$ python3 -q
>>> import numpy as np
>>> from numpy import linalg as LA
>>> np.set_printoptions(precision=2, suppress=True, linewidth=160)
>>> arr = np.array([[-1.3, 0.9, 0.9, -0.2, -0.8, -1.1],
...     [-1.36, 0.86, 0.88, -0.26, -0.84, -1.13],
...     [-1.7, 1.0, -0.2, -0.6, -0.2, -0.5],
...     [0.4, 1.4, 1.9, 0.2, 1.0, 1.8]])
>>> x0 = np.array([3, 4, 6, 9, 7, 7])
>>> (arr * x0).sum(axis=1)
array([-10.  , -11.49, -12.6 ,  39.6 ])
>>> arr @ np.eye(6)[0]
array([-1.3 , -1.36, -1.7 ,  0.4 ])
>>> np.sign((arr @ x0).round(6))
array([-1., -1., -1.,  1.])
>>> round(float(LA.norm(arr[3], 1)), 2), round(LA.norm(arr[3], np.inf), 2)
(6.7, np.float64(1.9))
>>> print(round(LA.norm(arr, "nuc"), 2))
8.1
>>> LA.norm(arr, axis=0)
array([2.57, 2.12, 2.29, 0.71, 1.54, 2.44])
>>> round(float(LA.norm(arr, 2)), 2)
3.75
>>> E = np.load("x.npy")
>>> E
array([[0, 2, 4, 3, 1, 4, 5],
       [3, 1, 4, 1, 1, 1, 1],
       [5, 2, 4, 5, 2, 0, 5],
       [3, 0, 0, 1, 1, 1, 3],
       [4, 2, 2, 5, 1, 1, 0],
       [3, 2, 2, 2, 0, 1, 0],
       [0, 1, 4, 4, 3, 2, 5]])
>>> E[1] @ E[4]
np.int64(29)
>>> print(np.round(LA.norm(E[1], 1), 2), round(LA.norm(E[1], np.inf), 2))
12.0 4.0
>>> round(float(LA.norm(E, 1)), 2), np.round(LA.norm(E, np.inf), 2)
(21.0, np.float64(23.0))
>>> LA.norm(E, axis=1)
array([8.43, 5.48, 9.95, 4.58, 7.14, 4.69, 8.43])
>>> round(float(LA.norm(E, 2)), 2)
16.96
>>> feats = np.load("case12.npy")
>>> feats
array([[ 0.08, -0.48,  0.54, -0.08],
       [-0.06,  1.6 ,  0.06,  0.09],
       [-0.72,  0.19, -0.63, -0.91],
       [-0.09,  0.57,  0.4 , -0.3 ],
       [-0.06, -1.95, -0.16,  0.01],
       [-0.01,  1.37, -0.27, -0.61],
       [ 0.06,  0.08,  0.08,  0.54]])
>>> x0 = np.array([1, 2, -2, -2])
>>> y = feats @ x0
>>> coef, lr = np.zeros(4), 1 / LA.norm(feats, 2) ** 2
>>> for i in range(40):
...     coef -= lr * feats.T @ (feats @ coef - y)
...     if i % 10 == 0: print(i, round(LA.norm(feats @ coef - y), 2))
... 
0 2.19
10 0.7
20 0.57
30 0.48
>>> coef
array([ 0.01,  2.02, -1.66, -1.66])
>>> round(LA.cond(feats), 2)
np.float64(7.95)
>>> P = feats @ LA.solve(feats.T @ feats, feats.T)
>>> print(np.round(np.trace(P), 2))
4.0
>>> LA.matrix_rank(np.eye(7) - P)
np.int64(3)
>>> x0 = np.array([-3, 6, -7, 3])
>>> y = feats @ x0
>>> LA.solve(feats.T @ feats, feats.T @ y)
array([-3.,  6., -7.,  3.])
>>> print(y)
[ -7.14   9.63   4.98  -0.01 -10.37   8.31   1.36]
>>> print(np.round(LA.pinv(feats) @ feats, 2) + 0)
[[1. 0. 0. 0.]
 [0. 1. 0. 0.]
 [0. 0. 1. 0.]
 [0. 0. 0. 1.]]
>>> rng = np.random.default_rng(614066)
>>> y = y + 0.3 * rng.normal(size=7)
>>> y
array([ -7.46,  10.14,   5.23,   0.35, -10.31,   8.28,   1.24])
>>> coef, *_ = LA.lstsq(feats, y)
>>> print(coef)
[-3.83  6.12 -6.88  3.2 ]
>>> m1 = np.array([[0, 1, 0, 0], [1, 2, 1, 0], [1, 0, 1, 0], [1, 2, 0, 0]])
>>> # rows and columns are dependent
>>> print(round(float(LA.norm(m1, 2) / LA.norm(m1)), 2))
0.92
>>> np.argsort(-LA.norm(m1, axis=0).round(6), kind="stable")[:3]
array([1, 0, 2])
>>> [round(float(x), 2) for x in LA.svd(m1, compute_uv=False)[:3]]
[3.43, 1.41, 0.51]
>>> LA.matrix_rank(m1, rtol=0.1)
np.int64(3)
>>> LA.cond(m1) > 100
np.True_
